$ python3 -q
>>> import numpy as np
>>> np.set_printoptions(precision=2, suppress=True, linewidth=140)
>>> u = np.array([1, -7, 1, -4, 0, 2, 0, -1, 2, -6, -1, -7])
>>> r1 = np.array([3, 0, -3, -2, 4, 4, -7, 2, -3, 0, -8, 9])
>>> M = np.outer(u, r1)
>>> print(M)
[[  3   0  -3  -2   4   4  -7   2  -3   0  -8   9]
 [-21   0  21  14 -28 -28  49 -14  21   0  56 -63]
 [  3   0  -3  -2   4   4  -7   2  -3   0  -8   9]
 [-12   0  12   8 -16 -16  28  -8  12   0  32 -36]
 [  0   0   0   0   0   0   0   0   0   0   0   0]
 [  6   0  -6  -4   8   8 -14   4  -6   0 -16  18]
 [  0   0   0   0   0   0   0   0   0   0   0   0]
 [ -3   0   3   2  -4  -4   7  -2   3   0   8  -9]
 [  6   0  -6  -4   8   8 -14   4  -6   0 -16  18]
 [-18   0  18  12 -24 -24  42 -12  18   0  48 -54]
 [ -3   0   3   2  -4  -4   7  -2   3   0   8  -9]
 [-21   0  21  14 -28 -28  49 -14  21   0  56 -63]]
>>> rng = np.random.default_rng(33)
>>> labels = rng.permutation(12)
>>> print(labels)
[ 8  0  9  1 10  4  6  3  5 11  2  7]
>>> Y = M[labels][:, labels]
>>> round(np.linalg.det(Y), 2), round(float(np.linalg.det(M[labels])), 2)
(np.float64(0.0), 0.0)
>>> Y
array([[ -6,   6,   0,   0, -16,   8, -14,  -4,   8,  18,  -6,   4],
       [ -3,   3,   0,   0,  -8,   4,  -7,  -2,   4,   9,  -3,   2],
       [ 18, -18,   0,   0,  48, -24,  42,  12, -24, -54,  18, -12],
       [ 21, -21,   0,   0,  56, -28,  49,  14, -28, -63,  21, -14],
       [  3,  -3,   0,   0,   8,  -4,   7,   2,  -4,  -9,   3,  -2],
       [  0,   0,   0,   0,   0,   0,   0,   0,   0,   0,   0,   0],
       [  0,   0,   0,   0,   0,   0,   0,   0,   0,   0,   0,   0],
       [ 12, -12,   0,   0,  32, -16,  28,   8, -16, -36,  12,  -8],
       [ -6,   6,   0,   0, -16,   8, -14,  -4,   8,  18,  -6,   4],
       [ 21, -21,   0,   0,  56, -28,  49,  14, -28, -63,  21, -14],
       [ -3,   3,   0,   0,  -8,   4,  -7,  -2,   4,   9,  -3,   2],
       [  3,  -3,   0,   0,   8,  -4,   7,   2,  -4,  -9,   3,  -2]])
>>> np.round(np.sort(np.abs(np.linalg.eigvals(Y))), 2) + 0
array([ 0.,  0.,  0.,  0.,  0.,  0.,  0.,  0.,  0.,  0.,  0., 47.])
>>> np.allclose(Y, M)
False
>>> np.diag(Y)
array([ -6,   3,   0,   0,   8,   0,   0,   8,   8, -63,  -3,  -2])
>>> vec = np.array([-3, 1, -3, -1, -2, 2, 1, -1, -3, 1, -1, -2])
>>> h1 = np.maximum(M @ vec, 0)
>>> np.flatnonzero(h1 > 1e-9)
array([ 1,  3,  7,  9, 10, 11])
>>> M.T @ h1
array([ -3648,      0,   3648,   2432,  -4864,  -4864,   8512,  -2432,   3648,      0,   9728, -10944])
>>> h1
array([ 0, 56,  0, 32,  0,  0,  0,  8,  0, 48,  8, 56])
>>> left, sig, vt = np.linalg.svd(M)
>>> sig.round(2) + 0
array([205.63,   0.  ,   0.  ,   0.  ,   0.  ,   0.  ,   0.  ,   0.  ,   0.  ,   0.  ,   0.  ,   0.  ])
>>> Y = left[:, :1] @ np.diag(sig[:1]) @ vt[:1]
>>> round(np.linalg.norm(M - Y, 2), 2), round(float(sig[1]), 2)
(np.float64(0.0), 0.0)
>>> def softmax(z):
...     e = np.exp(z - z.max(axis=-1, keepdims=True))
...     return e / e.sum(axis=-1, keepdims=True)
... 
>>> print(softmax(M).sum(axis=1))
[1. 1. 1. 1. 1. 1. 1. 1. 1. 1. 1. 1.]
>>> att = M @ M.T / np.sqrt(12)
>>> softmax(att).round(6).argmax(axis=1)
array([5, 1, 5, 1, 0, 5, 0, 1, 5, 1, 1, 1])
>>> softmax(att)[6] @ M
array([ -5.  ,   0.  ,   5.  ,   3.33,  -6.67,  -6.67,  11.67,  -3.33,   5.  ,   0.  ,  13.33, -15.  ])
>>> np.round(softmax(att), 2) + 0
array([[0.  , 0.  , 0.  , 0.  , 0.  , 0.5 , 0.  , 0.  , 0.5 , 0.  , 0.  , 0.  ],
       [0.  , 0.5 , 0.  , 0.  , 0.  , 0.  , 0.  , 0.  , 0.  , 0.  , 0.  , 0.5 ],
       [0.  , 0.  , 0.  , 0.  , 0.  , 0.5 , 0.  , 0.  , 0.5 , 0.  , 0.  , 0.  ],
       [0.  , 0.5 , 0.  , 0.  , 0.  , 0.  , 0.  , 0.  , 0.  , 0.  , 0.  , 0.5 ],
       [0.08, 0.08, 0.08, 0.08, 0.08, 0.08, 0.08, 0.08, 0.08, 0.08, 0.08, 0.08],
       [0.  , 0.  , 0.  , 0.  , 0.  , 0.5 , 0.  , 0.  , 0.5 , 0.  , 0.  , 0.  ],
       [0.08, 0.08, 0.08, 0.08, 0.08, 0.08, 0.08, 0.08, 0.08, 0.08, 0.08, 0.08],
       [0.  , 0.5 , 0.  , 0.  , 0.  , 0.  , 0.  , 0.  , 0.  , 0.  , 0.  , 0.5 ],
       [0.  , 0.  , 0.  , 0.  , 0.  , 0.5 , 0.  , 0.  , 0.5 , 0.  , 0.  , 0.  ],
       [0.  , 0.5 , 0.  , 0.  , 0.  , 0.  , 0.  , 0.  , 0.  , 0.  , 0.  , 0.5 ],
       [0.  , 0.5 , 0.  , 0.  , 0.  , 0.  , 0.  , 0.  , 0.  , 0.  , 0.  , 0.5 ],
       [0.  , 0.5 , 0.  , 0.  , 0.  , 0.  , 0.  , 0.  , 0.  , 0.  , 0.  , 0.5 ]])
>>> np.round(softmax(att + np.triu(np.full(att.shape, -np.inf), 1)), 2) + 0
array([[1.  , 0.  , 0.  , 0.  , 0.  , 0.  , 0.  , 0.  , 0.  , 0.  , 0.  , 0.  ],
       [0.  , 1.  , 0.  , 0.  , 0.  , 0.  , 0.  , 0.  , 0.  , 0.  , 0.  , 0.  ],
       [0.5 , 0.  , 0.5 , 0.  , 0.  , 0.  , 0.  , 0.  , 0.  , 0.  , 0.  , 0.  ],
       [0.  , 1.  , 0.  , 0.  , 0.  , 0.  , 0.  , 0.  , 0.  , 0.  , 0.  , 0.  ],
       [0.2 , 0.2 , 0.2 , 0.2 , 0.2 , 0.  , 0.  , 0.  , 0.  , 0.  , 0.  , 0.  ],
       [0.  , 0.  , 0.  , 0.  , 0.  , 1.  , 0.  , 0.  , 0.  , 0.  , 0.  , 0.  ],
       [0.14, 0.14, 0.14, 0.14, 0.14, 0.14, 0.14, 0.  , 0.  , 0.  , 0.  , 0.  ],
       [0.  , 1.  , 0.  , 0.  , 0.  , 0.  , 0.  , 0.  , 0.  , 0.  , 0.  , 0.  ],
       [0.  , 0.  , 0.  , 0.  , 0.  , 0.5 , 0.  , 0.  , 0.5 , 0.  , 0.  , 0.  ],
       [0.  , 1.  , 0.  , 0.  , 0.  , 0.  , 0.  , 0.  , 0.  , 0.  , 0.  , 0.  ],
       [0.  , 1.  , 0.  , 0.  , 0.  , 0.  , 0.  , 0.  , 0.  , 0.  , 0.  , 0.  ],
       [0.  , 0.5 , 0.  , 0.  , 0.  , 0.  , 0.  , 0.  , 0.  , 0.  , 0.  , 0.5 ]])
>>> M @ np.linalg.pinv(M) @ M
array([[  3.,   0.,  -3.,  -2.,   4.,   4.,  -7.,   2.,  -3.,   0.,  -8.,   9.],
       [-21.,   0.,  21.,  14., -28., -28.,  49., -14.,  21.,   0.,  56., -63.],
       [  3.,   0.,  -3.,  -2.,   4.,   4.,  -7.,   2.,  -3.,   0.,  -8.,   9.],
       [-12.,   0.,  12.,   8., -16., -16.,  28.,  -8.,  12.,   0.,  32., -36.],
       [  0.,   0.,   0.,   0.,   0.,   0.,   0.,   0.,   0.,   0.,   0.,   0.],
       [  6.,   0.,  -6.,  -4.,   8.,   8., -14.,   4.,  -6.,   0., -16.,  18.],
       [  0.,   0.,   0.,   0.,   0.,   0.,   0.,   0.,   0.,   0.,   0.,   0.],
       [ -3.,   0.,   3.,   2.,  -4.,  -4.,   7.,  -2.,   3.,   0.,   8.,  -9.],
       [  6.,   0.,  -6.,  -4.,   8.,   8., -14.,   4.,  -6.,   0., -16.,  18.],
       [-18.,   0.,  18.,  12., -24., -24.,  42., -12.,  18.,   0.,  48., -54.],
       [ -3.,   0.,   3.,   2.,  -4.,  -4.,   7.,  -2.,   3.,   0.,   8.,  -9.],
       [-21.,   0.,  21.,  14., -28., -28.,  49., -14.,  21.,   0.,  56., -63.]])
>>> np.abs(np.diag(np.linalg.qr(M)[1])) > 1e-9
array([ True, False, False, False, False, False, False, False, False, False, False, False])
>>> np.allclose(M[:-1].T @ np.linalg.lstsq(M[:-1].T, M[-1])[0], M[-1])
True
>>> print(round(np.trace(np.linalg.pinv(M) @ M), 2))
1.0
